% ipython --no-banner

In [1]: import numpy as np

In [2]: np.set_printoptions(precision=4, suppress=True, linewidth=100, legacy="1.25")

In [3]: tidy = lambda a: np.round(a, 4) + 0

In [4]: u = np.array([4, 1, 4, 3, 1])

In [5]: K = np.array([np.roll(u, i) for i in range(5)])

In [6]: K
Out[6]: 
array([[4, 1, 4, 3, 1],
       [1, 4, 1, 4, 3],
       [3, 1, 4, 1, 4],
       [4, 3, 1, 4, 1],
       [1, 4, 3, 1, 4]])

In [7]: print(K @ np.ones(5))
[13. 13. 13. 13. 13.]

In [8]: tidy(np.sort(np.abs(np.fft.fft(K[0])))), tidy(np.sort(np.linalg.svd(K, compute_uv=False)))
Out[8]: 
(array([ 1.199 ,  1.199 ,  4.6435,  4.6435, 13.    ]),
 array([ 1.199 ,  1.199 ,  4.6435,  4.6435, 13.    ]))

In [9]: (K @ K)[0]
Out[9]: array([42, 25, 39, 33, 30])

In [10]: M = np.array([[1, 1, 0, 5, 1, 4],
    ...:     [0, 5, 4, 0, 5, 0],
    ...:     [0, 0, 2, 4, 3, 5],
    ...:     [0, 0, 0, 1, 1, 0],
    ...:     [0, 0, 0, 0, 3, 2],
    ...:     [0, 0, 0, 0, 0, 1]])

In [11]: print(np.prod(np.diag(M)), tidy(np.linalg.det(M)))
30 30.0

In [12]: M @ M
Out[12]: 
array([[ 1,  6,  4, 10, 14, 10],
       [ 0, 25, 28, 16, 52, 30],
       [ 0,  0,  4, 12, 19, 21],
       [ 0,  0,  0,  1,  4,  2],
       [ 0,  0,  0,  0,  9,  8],
       [ 0,  0,  0,  0,  0,  1]])

In [13]: Q, vecs = np.linalg.qr(M[:, :2])[0], np.linalg.qr(M[:, 2:])[0]

In [14]: sigma = np.linalg.svd(Q.T @ vecs, compute_uv=False)

In [15]: tidy(np.degrees(np.arccos(sigma.clip(0, 1))))
Out[15]: array([ 3.0261, 35.5267])

In [16]: tidy(np.linalg.norm(Q @ Q.T - vecs @ vecs.T, 2))
Out[16]: 1.0

In [17]: t3 = np.stack([M, 3 * M, M[::-1]])

In [18]: tidy(np.linalg.det(t3))
Out[18]: array([   30., 21870.,   -30.])

In [19]: print((t3 @ M.T).shape)
(3, 6, 6)

In [20]: t3.sum(axis=0)
Out[20]: 
array([[ 4,  4,  0, 20,  4, 17],
       [ 0, 20, 16,  0, 23,  2],
       [ 0,  0,  8, 17, 13, 20],
       [ 0,  0,  2,  8,  7,  5],
       [ 0,  5,  4,  0, 17,  8],
       [ 1,  1,  0,  5,  1,  8]])

In [21]: t3.shape
Out[21]: (3, 6, 6)

In [22]: np.einsum("bij,cij->bc", t3, t3)
Out[22]: 
array([[ 180,  540,   52],
       [ 540, 1620,  156],
       [  52,  156,  180]])

In [23]: other = np.linalg.inv(K)

In [24]: print(tidy(other))
[[-0.1911 -0.2878  0.1638  0.3896  0.0025]
 [ 0.0025 -0.1911 -0.2878  0.1638  0.3896]
 [ 0.3896  0.0025 -0.1911 -0.2878  0.1638]
 [ 0.1638  0.3896  0.0025 -0.1911 -0.2878]
 [-0.2878  0.1638  0.3896  0.0025 -0.1911]]

In [25]: tidy(np.linalg.det(K) * other)
Out[25]: 
array([[ -77., -116.,   66.,  157.,    1.],
       [   1.,  -77., -116.,   66.,  157.],
       [ 157.,    1.,  -77., -116.,   66.],
       [  66.,  157.,    1.,  -77., -116.],
       [-116.,   66.,  157.,    1.,  -77.]])

In [26]: tidy(np.linalg.det(K) * np.linalg.det(other))
Out[26]: 1.0

In [27]: tidy(np.linalg.inv(other))
Out[27]: 
array([[4., 1., 4., 3., 1.],
       [1., 4., 1., 4., 3.],
       [3., 1., 4., 1., 4.],
       [4., 3., 1., 4., 1.],
       [1., 4., 3., 1., 4.]])
